$ python3 -q
>>> import numpy as np
>>> import numpy.linalg as la
>>> np.set_printoptions(precision=1, suppress=True, linewidth=140, floatmode="fixed")
>>> def rd(a):
...     return np.round(a, 1) + 0
... 
>>> F = np.array([[2.0, 4.0, 0.0], [4.0, 0.0, 4.0], [0.0, 4.0, -2.0]])
>>> print([round(float(x), 1) for x in la.svd(F, compute_uv=False)[:3]])
[6.0, 6.0, 0.0]
>>> print(rd(la.norm(F, 2) / la.norm(F)))
0.7
>>> print(la.matrix_rank(F, rtol=0.1))
2
>>> w1 = np.array([[2, 0], [-2, -2], [-1, 5]])
>>> beta = np.array([2, 8])
>>> hid = np.maximum(F @ w1 + beta, 0)
>>> print(hid)
[[ 0.0  0.0]
 [ 6.0 28.0]
 [ 0.0  0.0]]
>>> print(la.matrix_rank(hid))
1
>>> Z = np.array([[0, 1], [5, 5]])
>>> print(w1 @ Z)
[[  0   2]
 [-10 -12]
 [ 25  24]]
>>> print((hid @ Z).round(6).argmax(axis=1))
[0 1 0]
>>> print(la.cond(hid) > 100)
True
>>> Uu, s, vt = la.svd(F)
>>> print(np.argmax(s[:-1] / (s[1:] + 1e-6)) + 1)
2
>>> print(rd(s))
[6.0 6.0 0.0]
>>> A2 = Uu[:, :2] @ np.diag(s[:2]) @ vt[:2]
>>> print(rd(A2))
[[ 2.0  4.0  0.0]
 [ 4.0  0.0  4.0]
 [ 0.0  4.0 -2.0]]
>>> print(la.matrix_rank(A2))
2
>>> print(rd(np.abs(F - A2).max()))
0.0
>>> print(la.matrix_rank(F, rtol=0.05))
2
>>> r = la.matrix_rank(F)
>>> print(r)
2
>>> ns = la.svd(F)[2][r:].T
>>> print([int(la.matrix_rank(F[:i])) for i in range(1, len(F) + 1)])
[1, 2, 2]
>>> print(np.allclose(F @ ns, 0))
True
>>> print(la.matrix_rank(F.T @ F), la.matrix_rank(F @ F.T))
2 2
>>> print(ns.shape)
(3, 1)
>>> M = np.load("block5.npy")
>>> print(M)
[[4 8 8]
 [4 8 8]
 [4 8 8]
 [4 8 8]
 [4 8 8]
 [4 8 8]
 [4 8 8]
 [4 8 8]
 [4 8 8]
 [4 8 8]
 [4 8 8]
 [4 8 8]
 [4 8 8]
 [4 8 8]
 [4 8 8]
 [4 8 8]
 [4 8 8]
 [4 8 8]
 [4 8 8]
 [4 8 8]
 [4 8 8]]
>>> M @ M
Traceback (most recent call last):
  File "<python-input-34>", line 1, in <module>
    M @ M
    ~~^~~
ValueError: matmul: Input operand 1 has a mismatch in its core dimension 0, with gufunc signature (n?,k),(k,m?)->(n?,m?) (size 21 is different from 3)
>>> C2 = M.T @ M
>>> print(np.allclose(C2, C2.T))
True
>>> print(rd(la.svd(M, compute_uv=False) ** 2))
[3024.0    0.0    0.0]
>>> print(rd(la.eigvalsh(C2)[::-1]))
[3024.0    0.0    0.0]
>>> print(la.matrix_rank(C2))
1
